>>> import numpy as np
>>> import numpy.linalg as la
>>> np.set_printoptions(precision=3, suppress=True, linewidth=100)
>>> def rnd(a):
...     return np.round(a, 3) + 0
... 
>>> mat = np.loadtxt("test9.csv", delimiter=",")
>>> print(mat)
[[ 1.  2.  0.  2.]
 [ 0.  2.  1.  0.]
 [ 2.  0.  0.  1.]
 [ 0.  2.  1.  1.]
 [ 0.  0.  1.  1.]
 [ 0.  1.  2.  1.]
 [ 0.  2.  2.  2.]
 [ 2.  0.  0.  0.]
 [ 1.  0.  0.  2.]
 [ 1.  1.  2.  2.]
 [ 1.  2.  1.  1.]
 [ 1. 12.  5.  2.]]
>>> P = mat @ la.solve(mat.T @ mat, mat.T)
>>> rnd(np.diag(P))
array([0.532, 0.052, 0.361, 0.072, 0.139, 0.316, 0.289, 0.537, 0.338, 0.371, 0.081, 0.912])
>>> rnd(la.eigvalsh(P))
array([0., 0., 0., 0., 0., 0., 0., 0., 1., 1., 1., 1.])
>>> np.trace(P)
np.float64(4.0)
>>> rnd(la.norm(mat, axis=0))
array([ 3.606, 12.884,  6.403,  5.   ])
>>> mat[10] @ mat[8]
np.float64(3.0)
>>> rnd(la.norm(mat, 1)), rnd(la.norm(mat, np.inf))
(np.float64(24.0), np.float64(20.0))
>>> print(rnd(la.norm(mat[10], 1)), rnd(la.norm(mat[10], np.inf)))
5.0 2.0
>>> rnd(la.norm(mat[10] - mat[8]))
np.float64(2.449)
>>> print(rnd(la.norm(mat, 2)))
14.61
>>> X = np.load("arr.npy")
>>> X
array([[  2,  -2,   1,  -1,  -2,   0,   1,   2,   0,   2,  -1],
       [  0,  -1,   1,  -2,   0,  -2,   0,   2,  -2,   2,   0],
       [ -2,   0,   2,   0,  -2,  -3,  -1,   0,  -4,   3,  -1],
       [ -3,   2,   3,  -1,  -1,  -4,   1,   0,  -2,   1,  -2],
       [ -5,   0,   2,  -1,  -3,  -2,   1,  -1,  -3,   0,   0],
       [ -6,  -2,   4,  -2,  -3,   0,   2,  -2,  -5,  -2,   0],
       [ -4,  -1,   2,  -1,  -2,  -1,   4,  -2,  -6,  -4,   2],
       [ -2,  -3,   3,  -1,  -4,  -1,   6,   0,  -6,  -3,   4],
       [ -3,  -2,   2,  -2,  -3,  -2,   6,  -1,  -7,  -4,   4],
       [ -1,  -4,   0,  -1,  -4,  -2,   7,  -2,  -7,  -4,   4],
       [ -3,  -5,   0,  -1,  -3,   0,   8,  -2,  -8,  -4,   2],
       [ -2,  -5,  -2,   1,  -3,   2,  10,  -1, -10,  -5,   3],
       [ -2,  -3,  -3,  -1,  -2,   1,   8,   1,  -9,  -3,   3],
       [ -3,  -4,  -2,  -3,  -2,   1,   6,   0,  -8,  -3,   3],
       [ -5,  -2,  -2,  -5,  -4,   0,   8,  -1,  -9,  -2,   1],
       [ -6,  -1,   0,  -7,  -5,   0,   7,  -3,  -8,  -2,  -1],
       [ -5,   0,   2,  -9,  -3,  -1,   9,  -4,  -9,   0,  -1],
       [ -3,  -2,   1, -10,  -3,  -1,  11,  -5,  -7,  -2,   0],
       [ -1,  -2,   3, -12,  -4,   1,  10,  -6,  -9,  -1,   1],
       [  1,  -1,   2, -12,  -5,   3,  12,  -8,  -9,  -1,   1],
       [  1,   0,   2, -13,  -7,   4,  14,  -9,  -7,  -3,   2],
       [  3,   0,   1, -11,  -5,   5,  15,  -8,  -6,  -2,   2]])
>>> C2 = np.cov(X, rowvar=False)
>>> rnd(np.corrcoef(X[:, 2], X[:, 0])[0, 1])
np.float64(0.01)
>>> print(np.median(X, axis=0))
[-2.5 -2.   1.5 -2.  -3.   0.   7.  -1.5 -7.  -2.   1. ]
>>> np.argwhere(np.triu(np.abs(np.corrcoef(X.T)) > 0.8, 1))
array([[3, 7]])
>>> x0 = np.array([2, 5, -1, 5, 3, -2, -5, 4, -1, 2, -3])
>>> rhs = X @ x0
>>> print(rnd(la.solve(X.T @ X, X.T @ rhs)))
[ 2.  5. -1.  5.  3. -2. -5.  4. -1.  2. -3.]
>>> rng = np.random.default_rng(70161)
>>> rhs = rhs + 0.1 * rng.normal(size=22)
>>> rnd(rhs)
array([  -7.98 ,    1.748,   12.03 ,    6.005,  -27.893,  -62.065,  -59.997,  -78.978,  -79.933,
        -90.977,  -98.912,  -98.047,  -70.891,  -84.012,  -97.031, -107.16 , -113.016, -146.016,
       -159.131, -174.229, -205.139, -185.847])
>>> coef, *_ = la.lstsq(X, rhs)
>>> coef.round()
array([ 2.,  5., -1.,  5.,  3., -2., -5.,  4., -1.,  2., -3.])
